% python3 -q
>>> import numpy as np
>>> from numpy import linalg as LA
>>> np.set_printoptions(suppress=True, linewidth=200)
>>> W2 = 3 * np.array([[-0.4, 2.0, 0.4, -1.1, 0.2, -1.1, 1.0],
...     [0.9, 0.9, 0.7, 0.2, 0.4, 0.8, -1.7],
...     [1.0, 1.3, 0.7, 0.2, 0.3, 0.0, 0.2]])
>>> rng = np.random.default_rng(2835)
>>> idx = rng.integers(0, 3, 25)
>>> M = W2[idx] + rng.normal(size=(25, 7))
>>> M.round(4)
array([[-1.9684,  5.6203, -1.625 , -1.4777, -1.4007, -1.5666,  2.2143],
       [ 0.3369,  4.5232,  2.4195, -0.3222,  0.6034,  1.8445,  0.6841],
       [ 3.2817,  3.3166,  0.6703,  0.6843, -0.8078,  1.7499,  1.129 ],
       [ 3.9828,  4.5615,  1.1197,  2.1642,  0.3165,  0.9655,  1.8199],
       [-0.7088,  6.6674,  0.8924, -2.4074,  2.1703, -1.6807,  1.5801],
       [ 3.2661,  3.3911, -1.4245,  3.4311,  1.9847,  1.2556, -2.2081],
       [ 3.9559,  5.1916,  1.3869, -0.3271,  1.516 ,  0.8819,  2.6164],
       [-0.1741,  5.0057,  1.7343, -4.0803, -0.6094, -4.9015,  2.2792],
       [-3.6924,  5.9098, -0.4974, -3.7423, -0.724 , -5.039 ,  2.9706],
       [ 1.3706,  2.6391,  2.4026,  1.2265,  0.8501,  1.6835, -3.8469],
       [-0.6439,  6.2172,  2.1323, -2.659 , -0.8903, -2.7903,  2.2948],
       [ 1.4947,  2.8984,  1.3012,  2.512 ,  2.2677,  3.8853, -3.127 ],
       [-0.8   ,  5.3638,  2.6936, -3.3534, -0.5039, -1.7701,  2.7328],
       [ 3.221 ,  3.4234,  2.5297,  1.3532,  1.6708,  2.6644, -7.7905],
       [ 3.6529,  1.6021,  2.1708,  0.3174,  1.8507,  3.756 , -6.8746],
       [ 2.0715,  4.4214,  1.2456,  1.525 , -0.5442,  1.4128,  0.5774],
       [-0.9467,  7.496 ,  1.0195, -3.7577, -0.0306, -3.7763,  2.2631],
       [-0.902 ,  5.3502,  0.8682, -1.7337,  1.4787, -2.0151,  3.3953],
       [ 4.0533,  4.6837,  3.4326,  0.5625,  2.8558, -0.2819,  0.1003],
       [ 1.7121,  2.8628,  1.781 ,  0.7179, -0.3544,  3.1091, -4.9365],
       [ 2.013 ,  2.9785,  1.6984, -0.4358,  1.0812,  0.3559, -4.1373],
       [-1.0065,  5.9798,  0.8806, -3.5264,  2.1221, -3.178 ,  5.0006],
       [-1.3203,  5.1022,  1.9583, -3.6221,  2.5432, -3.5672,  3.7318],
       [ 0.5397,  5.5199,  1.1569,  0.6588,  1.4794,  0.3447,  1.2607],
       [ 3.1172,  1.8092,  1.6063, -0.9593,  1.8427,  2.7602, -5.0997]])
>>> theta = np.radians(30)
>>> R = np.eye(7)
>>> R[5, 5] = R[4, 4] = np.cos(theta)
>>> R[5, 4], R[4, 5] = -np.sin(theta), np.sin(theta)
>>> R.round(4)
array([[ 1.   ,  0.   ,  0.   ,  0.   ,  0.   ,  0.   ,  0.   ],
       [ 0.   ,  1.   ,  0.   ,  0.   ,  0.   ,  0.   ,  0.   ],
       [ 0.   ,  0.   ,  1.   ,  0.   ,  0.   ,  0.   ,  0.   ],
       [ 0.   ,  0.   ,  0.   ,  1.   ,  0.   ,  0.   ,  0.   ],
       [ 0.   ,  0.   ,  0.   ,  0.   ,  0.866,  0.5  ,  0.   ],
       [ 0.   ,  0.   ,  0.   ,  0.   , -0.5  ,  0.866,  0.   ],
       [ 0.   ,  0.   ,  0.   ,  0.   ,  0.   ,  0.   ,  1.   ]])
>>> B = M @ R.T
>>> np.round(LA.svd(M, compute_uv=False), 4), np.round(LA.svd(B, compute_uv=False), 4)
(array([27.2847, 22.4422,  9.9968,  6.533 ,  5.4559,  4.7932,  3.3454]), array([27.2847, 22.4422,  9.9968,  6.533 ,  5.4559,  4.7932,  3.3454]))
>>> np.allclose(LA.norm(M, axis=1), LA.norm(B, axis=1))
True
>>> np.allclose(M @ M.T, B @ B.T)
True
>>> np.round(np.abs(B - M).max(axis=0), 4)
array([0.    , 0.    , 0.    , 0.    , 2.4225, 1.6544, 0.    ])
>>> np.round(LA.det(R), 4), round(float(np.trace(R)), 4)
(np.float64(1.0), 6.7321)
>>> W2 = M[[21, 22]].astype(float)
>>> for _ in range(6):
...     idx = LA.norm(M[:, None] - W2, axis=-1).argmin(axis=1)
...     W2 = np.array([M[idx == j].mean(axis=0) for j in range(2)])
... 
>>> idx
array([0, 1, 1, 1, 0, 1, 1, 0, 0, 1, 0, 1, 0, 1, 1, 1, 0, 0, 1, 1, 1, 0, 0, 1, 1])
>>> np.round(W2[1] - W2[0], 4)
array([ 3.7543, -2.2831,  0.5608,  3.9099,  0.692 ,  4.7876, -4.8351])
>>> np.bincount(idx)
array([10, 15])
>>> mat = np.loadtxt("test4.csv", delimiter=",")
>>> mat
array([[ 5., -3., -3., -9., -2., -9., -4., -6.,  4.,  2., -2.],
       [-2.,  5., -3., -3., -9., -2., -9., -4., -6.,  4.,  2.],
       [ 2., -2.,  5., -3., -3., -9., -2., -9., -4., -6.,  4.],
       [ 4.,  2., -2.,  5., -3., -3., -9., -2., -9., -4., -6.],
       [-6.,  4.,  2., -2.,  5., -3., -3., -9., -2., -9., -4.],
       [-4., -6.,  4.,  2., -2.,  5., -3., -3., -9., -2., -9.],
       [-9., -4., -6.,  4.,  2., -2.,  5., -3., -3., -9., -2.],
       [-2., -9., -4., -6.,  4.,  2., -2.,  5., -3., -3., -9.],
       [-9., -2., -9., -4., -6.,  4.,  2., -2.,  5., -3., -3.],
       [-3., -9., -2., -9., -4., -6.,  4.,  2., -2.,  5., -3.],
       [-3., -3., -9., -2., -9., -4., -6.,  4.,  2., -2.,  5.]])
>>> np.round(np.abs(LA.eigvals(mat)).max(), 4)
np.float64(27.0)
>>> np.round(LA.matrix_power(mat, 2), 4)
array([[ 49.,  54., -17., -96.,  15., -16., 147.,  42., 258., 144., 149.],
       [149.,  49.,  54., -17., -96.,  15., -16., 147.,  42., 258., 144.],
       [144., 149.,  49.,  54., -17., -96.,  15., -16., 147.,  42., 258.],
       [258., 144., 149.,  49.,  54., -17., -96.,  15., -16., 147.,  42.],
       [ 42., 258., 144., 149.,  49.,  54., -17., -96.,  15., -16., 147.],
       [147.,  42., 258., 144., 149.,  49.,  54., -17., -96.,  15., -16.],
       [-16., 147.,  42., 258., 144., 149.,  49.,  54., -17., -96.,  15.],
       [ 15., -16., 147.,  42., 258., 144., 149.,  49.,  54., -17., -96.],
       [-96.,  15., -16., 147.,  42., 258., 144., 149.,  49.,  54., -17.],
       [-17., -96.,  15., -16., 147.,  42., 258., 144., 149.,  49.,  54.],
       [ 54., -17., -96.,  15., -16., 147.,  42., 258., 144., 149.,  49.]])
>>> mat @ mat
array([[ 49.,  54., -17., -96.,  15., -16., 147.,  42., 258., 144., 149.],
       [149.,  49.,  54., -17., -96.,  15., -16., 147.,  42., 258., 144.],
       [144., 149.,  49.,  54., -17., -96.,  15., -16., 147.,  42., 258.],
       [258., 144., 149.,  49.,  54., -17., -96.,  15., -16., 147.,  42.],
       [ 42., 258., 144., 149.,  49.,  54., -17., -96.,  15., -16., 147.],
       [147.,  42., 258., 144., 149.,  49.,  54., -17., -96.,  15., -16.],
       [-16., 147.,  42., 258., 144., 149.,  49.,  54., -17., -96.,  15.],
       [ 15., -16., 147.,  42., 258., 144., 149.,  49.,  54., -17., -96.],
       [-96.,  15., -16., 147.,  42., 258., 144., 149.,  49.,  54., -17.],
       [-17., -96.,  15., -16., 147.,  42., 258., 144., 149.,  49.,  54.],
       [ 54., -17., -96.,  15., -16., 147.,  42., 258., 144., 149.,  49.]])
>>> np.allclose(mat, mat.T)
False
>>> np.round(np.sort(np.abs(LA.eigvals(mat))), 4)
array([ 2.689 ,  2.689 ,  7.0805,  7.0805, 12.3943, 12.3943, 19.2725, 19.2725, 24.9116, 24.9116, 27.    ])
>>> idx = rng.permutation(11)
>>> idx
array([ 9,  0,  3,  4,  6,  7,  2,  5, 10,  8,  1])
>>> B = mat[idx][:, idx]
>>> np.trace(B)
np.float64(55.0)
>>> np.allclose(B, mat)
False
>>> vec = np.array([3, 2, 8, 0, 1, -3, 7, -1, -6, -3, 0])
>>> target = mat @ vec
>>> target
array([ -42.,  -58.,  103.,   11.,   47.,   33.,    8.,  -50., -126.,   -6., -136.])
>>> np.round(LA.solve(mat, target + mat[:, 10]), 4) + 0
array([ 3.,  2.,  8.,  0.,  1., -3.,  7., -1., -6., -3.,  1.])
>>> (mat @ mat)[0]
array([ 49.,  54., -17., -96.,  15., -16., 147.,  42., 258., 144., 149.])
>>> np.round(np.fft.fft(mat[0]), 4)
array([-27.     +0.j    ,  18.8022+16.3421j,  -1.4225 +2.2819j,   6.3772-10.6279j,   6.4859 -2.8401j,  10.7573+15.9909j,  10.7573-15.9909j,   6.4859 +2.8401j,   6.3772+10.6279j,  -1.4225 -2.2819j,
        18.8022-16.3421j])
>>> def softmax(z):
...     e = np.exp(z - z.max(axis=-1, keepdims=True))
...     return e / e.sum(axis=-1, keepdims=True)
... 
>>> np.round(softmax(mat[4]), 4) + 0
array([0.    , 0.259 , 0.0351, 0.0006, 0.7041, 0.0002, 0.0002, 0.    , 0.0006, 0.    , 0.0001])
>>> np.round(softmax(mat).sum(axis=1), 4)
array([1., 1., 1., 1., 1., 1., 1., 1., 1., 1., 1.])
>>> np.round(softmax(10 * mat[4]), 4) + 0
array([0., 0., 0., 0., 1., 0., 0., 0., 0., 0., 0.])
>>> np.round(softmax(mat[4] + 2), 4) + 0
array([0.    , 0.259 , 0.0351, 0.0006, 0.7041, 0.0002, 0.0002, 0.    , 0.0006, 0.    , 0.0001])
>>> scores = mat @ mat.T / np.sqrt(11)
>>> softmax(scores)[4] @ mat
array([-6.,  4.,  2., -2.,  5., -3., -3., -9., -2., -9., -4.])
>>> softmax(scores).round(6).argmax(axis=1)
array([ 0,  1,  2,  3,  4,  5,  6,  7,  8,  9, 10])
>>> np.round(softmax(scores), 4) + 0
array([[1., 0., 0., 0., 0., 0., 0., 0., 0., 0., 0.],
       [0., 1., 0., 0., 0., 0., 0., 0., 0., 0., 0.],
       [0., 0., 1., 0., 0., 0., 0., 0., 0., 0., 0.],
       [0., 0., 0., 1., 0., 0., 0., 0., 0., 0., 0.],
       [0., 0., 0., 0., 1., 0., 0., 0., 0., 0., 0.],
       [0., 0., 0., 0., 0., 1., 0., 0., 0., 0., 0.],
       [0., 0., 0., 0., 0., 0., 1., 0., 0., 0., 0.],
       [0., 0., 0., 0., 0., 0., 0., 1., 0., 0., 0.],
       [0., 0., 0., 0., 0., 0., 0., 0., 1., 0., 0.],
       [0., 0., 0., 0., 0., 0., 0., 0., 0., 1., 0.],
       [0., 0., 0., 0., 0., 0., 0., 0., 0., 0., 1.]])
